>>> import numpy as np
>>> import numpy.linalg as la
>>> np.set_printoptions(precision=2, suppress=True, linewidth=140, sign=" ")
>>> tidy = lambda a: np.round(a, 2) + 0
>>> M = np.load("sample11.npy")
>>> M
array([[ 1.02, -2.  , -2.  ,  3.  ],
       [ 3.  ,  2.02, -3.  ,  0.  ],
       [-2.  , -3.  , -2.98,  1.  ],
       [ 1.  , -2.  , -2.  ,  3.02]])
>>> Y = np.array([[-2, 0], [1, -1]])
>>> W2 = np.kron(Y, M)
>>> la.matrix_rank(W2)
np.int64(8)
>>> W2.shape
(8, 8)
>>> tidy(la.norm(W2, 2)), tidy(la.norm(Y, 2) * la.norm(M, 2))
(np.float64(16.12), np.float64(16.12))
>>> x0 = np.array([0, 2, 3, 3])
>>> a = np.maximum(M @ x0, 0)
>>> tidy(np.tanh(M @ x0))
array([-0.76, -1.  , -1.  , -0.74])
>>> tidy(np.maximum(M @ x0, 0) - np.maximum(-M @ x0, 0))
array([ -1.  ,  -4.96, -11.94,  -0.94])
>>> np.flatnonzero(a > 1e-9)
array([], dtype=int64)
>>> P = np.triu(np.array([[5, -2, 2, -5], [4, 2, 3, -5], [2, 4, -1, -2], [3, 1, 5, 5]]), 1) + np.eye(4)
>>> Y = P @ M @ la.inv(P)
>>> tidy(np.poly(Y))
array([  1.  ,  -3.08, -14.82,  70.6 ,  -1.41])
>>> tidy(Y)
array([[-13.98, -30.  , 126.  ,  22.  ],
       [ -8.  , -12.98,  53.  , -11.  ],
       [ -4.  ,  -7.  ,  30.02,   0.  ],
       [  1.  ,   0.  ,  -4.  ,   0.02]])
>>> tidy(la.det(Y))
np.float64(-1.41)
>>> tidy(P @ M - M @ P)
array([[-15.,   2.,  14., -22.],
       [-11.,   7., -11.,   7.],
       [ -2.,   0.,  17., -37.],
       [  0.,   2.,   4.,  -9.]])
>>> A = np.cumsum(np.array([[6, -4, -4],
...     [-5, -4, 9],
...     [-9, -3, 4],
...     [-7, -7, 9],
...     [-7, -5, 2],
...     [-4, 0, 7],
...     [3, -6, 3],
...     [1, 4, -1],
...     [9, 4, -4],
...     [5, 6, 9],
...     [1, -6, 1],
...     [6, 9, -5],
...     [2, -6, 6],
...     [4, 9, -9],
...     [-4, -9, -3],
...     [3, 6, 1],
...     [4, -4, 5],
...     [-1, -4, -2],
...     [-9, -9, -4],
...     [8, 8, 8],
...     [8, -5, 5],
...     [-6, 7, 3],
...     [3, 8, -8],
...     [3, -1, -5]]), axis=0)
>>> A
array([[  6,  -4,  -4],
       [  1,  -8,   5],
       [ -8, -11,   9],
       [-15, -18,  18],
       [-22, -23,  20],
       [-26, -23,  27],
       [-23, -29,  30],
       [-22, -25,  29],
       [-13, -21,  25],
       [ -8, -15,  34],
       [ -7, -21,  35],
       [ -1, -12,  30],
       [  1, -18,  36],
       [  5,  -9,  27],
       [  1, -18,  24],
       [  4, -12,  25],
       [  8, -16,  30],
       [  7, -20,  28],
       [ -2, -29,  24],
       [  6, -21,  32],
       [ 14, -26,  37],
       [  8, -19,  40],
       [ 11, -11,  32],
       [ 14, -12,  27]])
>>> Xs = A - A.mean(axis=0)
>>> Uu, sv, vt = la.svd(Xs, full_matrices=False)
>>> tidy((sv ** 2).sum() ** 2 / (sv ** 4).sum())
np.float64(2.19)
>>> tidy(sv ** 2 / (sv ** 2).sum())
array([ 0.54,  0.41,  0.06])
>>> la.matrix_rank(Xs)
np.int64(3)
>>> np.searchsorted(np.cumsum(sv ** 2) / (sv ** 2).sum(), 0.9) + 1
np.int64(2)
>>> np.abs(vt[0]).argmax()
np.int64(0)
>>> tidy(Xs.mean(axis=0))
array([ 0.,  0.,  0.])
